$ python -q
>>> import numpy as np
>>> from numpy import linalg as LA
>>> np.set_printoptions(precision=2, suppress=True, linewidth=200)
>>> arr = np.load("mat.npy")
>>> arr
array([[ 8,  8,  7,  0,  2,  7,  8,  0,  8,  2],
       [ 7,  7,  8,  7,  3,  8,  4,  7,  6,  4],
       [25, 22, 15, 17, 16, 24, 10, 22, 23, 28],
       [22, 17, 12,  9, 11, 24, 10, 21, 18, 15],
       [ 9,  3,  5,  0,  9,  7,  1,  5,  3,  0],
       [19, 17, 17, 13, 15, 33, 16, 24, 15, 15],
       [16, 16, 14, 13, 14, 23,  6, 21, 13,  5],
       [ 6,  3,  1,  1,  2,  9,  4,  8,  3,  3],
       [30, 25, 16, 17, 10, 24, 17, 23, 25, 18],
       [33, 25, 23,  8, 20, 29, 15, 18, 26, 14],
       [15,  6,  6,  1, 11, 16,  5, 13,  6,  3],
       [ 5,  7, 13, 12, 15, 26,  7, 17,  4, 17],
       [15, 16,  2, 16,  7, 17,  6, 25, 15, 13],
       [14,  3, 13,  6, 18, 16,  4, 12,  3,  9],
       [25, 17, 16,  8, 18, 22,  7, 18, 18, 12],
       [44, 29, 34, 24, 25, 42, 27, 35, 28, 41],
       [13, 10,  9,  8,  5, 17,  8, 15,  9,  7],
       [24, 15, 13,  8, 15, 24, 10, 26, 13, 11],
       [ 5,  0,  8,  6,  9,  9,  3,  7,  0,  9],
       [ 8,  8,  7,  0,  2,  7,  8,  0,  8,  2],
       [ 5,  1, 12,  6, 13, 18,  6,  8,  0, 16],
       [16, 10, 14,  8,  5,  8,  8, 11,  9, 11],
       [41, 28, 16, 11, 22, 30, 16, 27, 31, 22],
       [25, 17, 13, 16, 15, 15,  6, 20, 17, 13],
       [ 7, 13,  9, 13,  5, 16,  5, 16, 10,  5],
       [22, 17, 12,  9, 11, 24, 10, 21, 18, 15],
       [ 6,  3,  1,  1,  2,  9,  4,  8,  3,  3],
       [17, 15,  7,  9,  5,  7,  9,  8, 16, 11],
       [ 8,  8,  7,  0,  2,  7,  8,  0,  8,  2],
       [15, 10,  4,  2,  8, 16,  6, 14, 12, 11],
       [ 5,  6,  9, 12, 11, 17,  4, 16,  4, 10],
       [18,  6, 11,  1, 11,  7,  5,  9,  6,  7],
       [14,  7,  8, 15, 12,  9,  4, 15,  8, 18],
       [17, 15, 10,  1,  8, 14, 10,  6, 17, 10],
       [32, 23, 18, 23, 22, 24, 11, 34, 24, 34]])
>>> np.round(LA.norm(arr, "nuc"), 2)
np.float64(445.05)
>>> np.round(LA.norm(arr, 2), 2)
np.float64(271.64)
>>> LA.norm(arr, axis=0)
array([116.63,  86.45,  75.67,  63.76,  74.02, 114.55,  56.89, 103.67,  87.08,  87.75])
>>> round(float(LA.norm(arr) ** 2 / LA.norm(arr, 2) ** 2), 2)
1.07
>>> LA.norm(arr, axis=1).argmax()
np.int64(15)
>>> round(LA.norm(arr[3], 1), 2), round(float(LA.norm(arr[3], np.inf)), 2)
(np.float64(159.0), 24.0)
>>> feats = np.loadtxt("w.csv", delimiter=",")
>>> feats
array([[1., 2., 5., 2., 8., 4., 8., 1., 5., 8., 8.],
       [6., 6., 2., 9., 2., 3., 0., 7., 2., 4., 2.],
       [1., 8., 3., 5., 7., 7., 1., 2., 1., 0., 2.],
       [3., 9., 3., 7., 7., 9., 2., 8., 8., 5., 9.],
       [7., 9., 0., 1., 2., 7., 2., 8., 1., 6., 6.],
       [1., 0., 2., 9., 9., 6., 8., 0., 3., 7., 4.],
       [5., 8., 1., 7., 7., 8., 0., 1., 0., 9., 4.],
       [3., 7., 7., 8., 8., 8., 2., 1., 1., 6., 5.],
       [0., 9., 0., 2., 4., 9., 3., 7., 2., 8., 9.],
       [2., 7., 6., 7., 9., 3., 5., 5., 2., 1., 1.],
       [4., 5., 2., 7., 3., 3., 6., 3., 7., 9., 9.],
       [8., 4., 1., 9., 0., 6., 2., 6., 7., 1., 6.]])
>>> x = np.array([-4, 9, -6, 4, 6, 8, 8, -6, 0, -5, -6])
>>> h1 = np.maximum(feats @ x, 0)
>>> np.maximum(feats @ (3 * x), 0)
array([126.,  48., 456., 246.,  81., 381., 315., 309., 219., 372.,  54.,  63.])
>>> feats * (h1 > 1e-9)[:, None]
array([[1., 2., 5., 2., 8., 4., 8., 1., 5., 8., 8.],
       [6., 6., 2., 9., 2., 3., 0., 7., 2., 4., 2.],
       [1., 8., 3., 5., 7., 7., 1., 2., 1., 0., 2.],
       [3., 9., 3., 7., 7., 9., 2., 8., 8., 5., 9.],
       [7., 9., 0., 1., 2., 7., 2., 8., 1., 6., 6.],
       [1., 0., 2., 9., 9., 6., 8., 0., 3., 7., 4.],
       [5., 8., 1., 7., 7., 8., 0., 1., 0., 9., 4.],
       [3., 7., 7., 8., 8., 8., 2., 1., 1., 6., 5.],
       [0., 9., 0., 2., 4., 9., 3., 7., 2., 8., 9.],
       [2., 7., 6., 7., 9., 3., 5., 5., 2., 1., 1.],
       [4., 5., 2., 7., 3., 3., 6., 3., 7., 9., 9.],
       [8., 4., 1., 9., 0., 6., 2., 6., 7., 1., 6.]])
>>> np.flatnonzero(h1 > 1e-9)
array([ 0,  1,  2,  3,  4,  5,  6,  7,  8,  9, 10, 11])
>>> h1
array([ 42.,  16., 152.,  82.,  27., 127., 105., 103.,  73., 124.,  18.,  21.])
>>> x = np.array([-1, 3, -2, -3, 1, 0, 2, -1, -3, 2, -1])
>>> rhs = feats @ x
>>> np.round(LA.lstsq(feats, rhs)[0], 2) + 0
array([-1.,  3., -2., -3.,  1.,  0.,  2., -1., -3.,  2., -1.])
>>> np.round(LA.solve(feats.T @ feats, feats.T @ rhs), 2) + 0
array([-1.,  3., -2., -3.,  1.,  0.,  2., -1., -3.,  2., -1.])
>>> rng = np.random.default_rng(295573)
>>> rhs = rhs + 0.3 * rng.normal(size=12)
>>> rhs
array([  5.33, -24.11,   4.02, -23.32,  18.29,  -5.65,  15.93,  -5.  ,  24.46,  -5.24, -14.18, -51.89])
>>> beta, *_ = LA.lstsq(feats, rhs)
>>> beta.round()
array([-1.,  3., -2., -3.,  1.,  0.,  2., -1., -3.,  2., -2.])
